% python3 -q
>>> import numpy as np
>>> from numpy import linalg as LA
>>> np.set_printoptions(precision=1, suppress=True, linewidth=200, sign=" ")
>>> J = np.load("x.npy")
>>> J
array([[ 4.1,  2. ,  3. ,  4. ,  2. ,  1. ,  2. ,  5. ,  2. ,  2. ],
       [ 3. ,  1.1,  1. ,  0. ,  4. ,  5. ,  1. ,  2. ,  4. ,  0. ],
       [ 3. ,  2. ,  2.1,  4. ,  0. ,  1. ,  2. ,  3. ,  1. ,  3. ],
       [ 3. ,  4. ,  0. ,  3.1,  3. ,  3. ,  0. ,  0. ,  1. ,  4. ],
       [ 4. ,  0. ,  1. ,  0. ,  2.1,  5. ,  0. ,  1. ,  4. ,  2. ],
       [ 5. ,  3. ,  1. ,  4. ,  0. ,  2.1,  4. ,  2. ,  4. ,  3. ],
       [ 5. ,  1. ,  3. ,  5. ,  5. ,  0. ,  4.1,  4. ,  3. ,  0. ],
       [ 0. ,  2. ,  2. ,  2. ,  2. ,  3. ,  4. ,  2.1,  3. ,  3. ],
       [ 0. ,  1. ,  4. ,  4. ,  2. ,  4. ,  2. ,  2. ,  4.1,  5. ],
       [ 4. ,  2. ,  3. ,  4. ,  2. ,  1. ,  2. ,  5. ,  2. ,  2.1]])
>>> U, sigma, VT = LA.svd(J)
>>> sigma.round(1) + 0
array([ 25.3,   8.8,   7. ,   5.7,   4.2,   3.9,   2.5,   0.9,   0.6,   0. ])
>>> other = U[:, :9] @ np.diag(sigma[:9]) @ VT[:9]
>>> LA.matrix_rank(J, rtol=0.05)
np.int64(7)
>>> LA.matrix_rank(other)
np.int64(9)
>>> M = np.loadtxt("layer1.csv", delimiter=",")
>>> M
array([[ 1.1, -2. , -1. , -2. ,  0. , -2. , -2. ,  1. , -1. ,  0. ,  1. ,  1. ],
       [-2. ,  0.1, -1. ,  2. , -2. , -2. ,  2. ,  0. ,  2. ,  1. , -1. ,  0. ],
       [-2. ,  2. ,  1.1, -1. , -2. , -1. ,  2. ,  1. , -2. , -1. ,  2. ,  0. ],
       [ 2. ,  1. , -2. ,  0.1,  1. ,  1. ,  2. ,  0. ,  1. , -2. ,  2. , -2. ],
       [ 0. , -1. ,  2. , -1. ,  0.1,  1. ,  2. , -2. ,  2. , -2. ,  0. ,  1. ],
       [-2. ,  1. ,  1. ,  2. ,  1. , -1.9,  2. ,  1. ,  2. ,  0. , -1. ,  1. ],
       [ 2. , -2. ,  0. ,  1. ,  2. , -1. ,  2.1, -2. ,  2. ,  0. , -2. , -1. ],
       [ 1. ,  2. , -2. , -1. ,  0. , -2. ,  2. ,  2.1,  2. ,  0. ,  1. , -2. ],
       [ 0. , -2. ,  0. , -1. , -2. , -2. ,  1. , -2. ,  2.1,  1. ,  2. ,  1. ],
       [-2. , -2. ,  2. ,  1. , -1. ,  1. ,  0. ,  2. , -2. ,  0.1, -2. ,  0. ],
       [ 1. ,  0. , -1. ,  1. ,  1. ,  2. ,  2. , -1. , -1. ,  0. ,  2.1,  2. ],
       [ 1. , -2. , -1. , -2. ,  0. , -2. , -2. ,  1. , -1. ,  0. ,  1. ,  1.1]])
>>> U, sigma, VT = LA.svd(M, full_matrices=False)
>>> sigma.round(1) + 0
array([ 8.7,  7.9,  7.2,  6.9,  5.9,  4. ,  3.6,  3.2,  2. ,  1.4,  1.1,  0. ])
>>> (sigma > 1e-8).sum()
np.int64(12)
>>> U.shape, sigma.shape, VT.shape
((12, 12), (12,), (12, 12))
